$ python3 -q
>>> import numpy as np
>>> from numpy import linalg as LA
>>> np.set_printoptions(suppress=True, linewidth=200)
>>> mat = np.load("data.npy")
>>> print(mat)
[[ 4  2 -4]
 [ 0  0  0]
 [ 0  0  0]
 [ 0  0  0]
 [ 0  0  0]
 [ 1  6 -7]
 [ 0  0  0]
 [ 0  0  0]
 [ 0  0  0]
 [-3  4 -3]
 [ 0  0  0]
 [ 3 -2 -4]
 [-3  4 -3]
 [ 4  2 -4]
 [ 1  4  0]]
>>> C = mat[[10, 13]].astype(float)
>>> for _ in range(6):
...     z = LA.norm(mat[:, None] - C, axis=-1).argmin(axis=1)
...     C = np.array([mat[z == j].mean(axis=0) for j in range(2)])
... 
>>> print(z)
[1 0 0 0 0 1 0 0 0 0 0 1 0 1 0]
>>> print(np.bincount(z))
[11  4]
>>> print(np.abs(C[1] - C[0]).argmax())
2
>>> print(C.round(3))
[[-0.455  1.091 -0.545]
 [ 3.     2.    -4.75 ]]
>>> Ac = (mat - mat.mean(axis=0)) / mat.std(axis=0)
>>> print(Ac.std(axis=0))
[1. 1. 1.]
>>> print(np.argwhere(np.abs(Ac) > 2))
[[5 1]
 [5 2]]
>>> beta = LA.lstsq(np.delete(Ac, 2, axis=1), Ac[:, 2])[0]
>>> print(np.abs(beta).argmax())
1
>>> print(beta.round(3))
[-0.469 -0.669]
>>> x = np.array([2, -5, -4])
>>> a = np.maximum(mat @ x, 0)
>>> print(mat * (a > 1e-9)[:, None])
[[ 4  2 -4]
 [ 0  0  0]
 [ 0  0  0]
 [ 0  0  0]
 [ 0  0  0]
 [ 0  0  0]
 [ 0  0  0]
 [ 0  0  0]
 [ 0  0  0]
 [ 0  0  0]
 [ 0  0  0]
 [ 3 -2 -4]
 [ 0  0  0]
 [ 4  2 -4]
 [ 0  0  0]]
>>> w1 = np.array([[-2, 0, 1, 1, 1, 1], [2, 2, 1, 2, 0, 1], [-2, 0, -2, 2, 1, -1]])
>>> beta = np.array([4, 0, 2, 0, 0, 5])
>>> hid = np.maximum(mat @ w1 + beta, 0)
>>> print(np.round((hid > 0).mean(axis=0), 3))
[1.    0.4   1.    0.067 0.067 1.   ]
>>> print(hid)
[[ 8  4 16  0  0 15]
 [ 4  0  2  0  0  5]
 [ 4  0  2  0  0  5]
 [ 4  0  2  0  0  5]
 [ 4  0  2  0  0  5]
 [28 12 23  0  0 19]
 [ 4  0  2  0  0  5]
 [ 4  0  2  0  0  5]
 [ 4  0  2  0  0  5]
 [24  8  9  0  0  9]
 [ 4  0  2  0  0  5]
 [ 2  0 11  0  0 10]
 [24  8  9  0  0  9]
 [ 8  4 16  0  0 15]
 [10  8  7  9  1 10]]
>>> print((hid > 0).astype(int))
[[1 1 1 0 0 1]
 [1 0 1 0 0 1]
 [1 0 1 0 0 1]
 [1 0 1 0 0 1]
 [1 0 1 0 0 1]
 [1 1 1 0 0 1]
 [1 0 1 0 0 1]
 [1 0 1 0 0 1]
 [1 0 1 0 0 1]
 [1 1 1 0 0 1]
 [1 0 1 0 0 1]
 [1 0 1 0 0 1]
 [1 1 1 0 0 1]
 [1 1 1 0 0 1]
 [1 1 1 1 1 1]]
>>> C = np.array([[8, 3, 7], [3, 7, 5], [9, 7, 2], [8, 5, 8], [7, 5, 1], [0, 2, 3]])
>>> print(hid @ C)
[[220 194 153]
 [ 50  36  47]
 [ 50  36  47]
 [ 50  36  47]
 [ 50  36  47]
 [467 367 359]
 [ 50  36  47]
 [ 50  36  47]
 [ 50  36  47]
 [297 209 253]
 [ 50  36  47]
 [115 103  66]
 [297 209 253]
 [220 194 153]
 [246 205 227]]
>>> rng = np.random.default_rng(962112)
>>> t = np.sort(rng.uniform(-2, 2, 27))
>>> K = np.c_[t, t ** 2, t ** 3] @ np.array([[-2, 2, -1, -1], [-2, 1, 3, 3], [0, 3, 0, 2]])
>>> print(K.round(3))
[[ -1.191  -9.404   7.464   1.744]
 [ -0.824  -7.702   6.491   1.957]
 [ -0.42   -5.876   5.343   2.072]
 [  0.202  -3.073   3.241   1.85 ]
 [  0.448  -0.679   0.682   0.605]
 [  0.441  -0.654   0.651   0.58 ]
 [  0.429  -0.617   0.603   0.543]
 [  0.392  -0.521   0.482   0.444]
 [  0.326  -0.394   0.331   0.314]
 [  0.142  -0.15    0.095   0.094]
 [  0.1    -0.104   0.061   0.061]
 [  0.096  -0.099   0.058   0.058]
 [ -0.006   0.006  -0.003  -0.003]
 [ -0.382   0.368  -0.083  -0.075]
 [ -0.431   0.416  -0.083  -0.07 ]
 [ -0.936   0.941   0.015   0.098]
 [ -1.339   1.419   0.173   0.366]
 [ -4.208   6.457   2.175   4.388]
 [ -4.558   7.257   2.476   5.068]
 [ -5.853  10.533   3.65    7.866]
 [ -6.36   11.945   4.131   9.074]
 [ -6.51   12.379   4.277   9.444]
 [ -7.691  15.983   5.442  12.517]
 [ -8.541  18.799   6.307  14.908]
 [ -9.434  21.943   7.236  17.568]
 [-10.817  27.182   8.711  21.974]
 [-11.935  31.729   9.929  25.774]]
>>> Uu, sig, Vh = LA.svd(K)
>>> print(np.argmax(sig[:-1] / (sig[1:] + 1e-6)) + 1)
3
>>> print(sig.round(3) + 0)
[80.345 18.006  4.486  0.   ]
>>> Y = Uu[:, :3] @ np.diag(sig[:3]) @ Vh[:3]
>>> print(round(LA.norm(K - Y, 2), 3), round(sig[3], 3))
0.0 0.0
>>> print(LA.matrix_rank(Y))
3
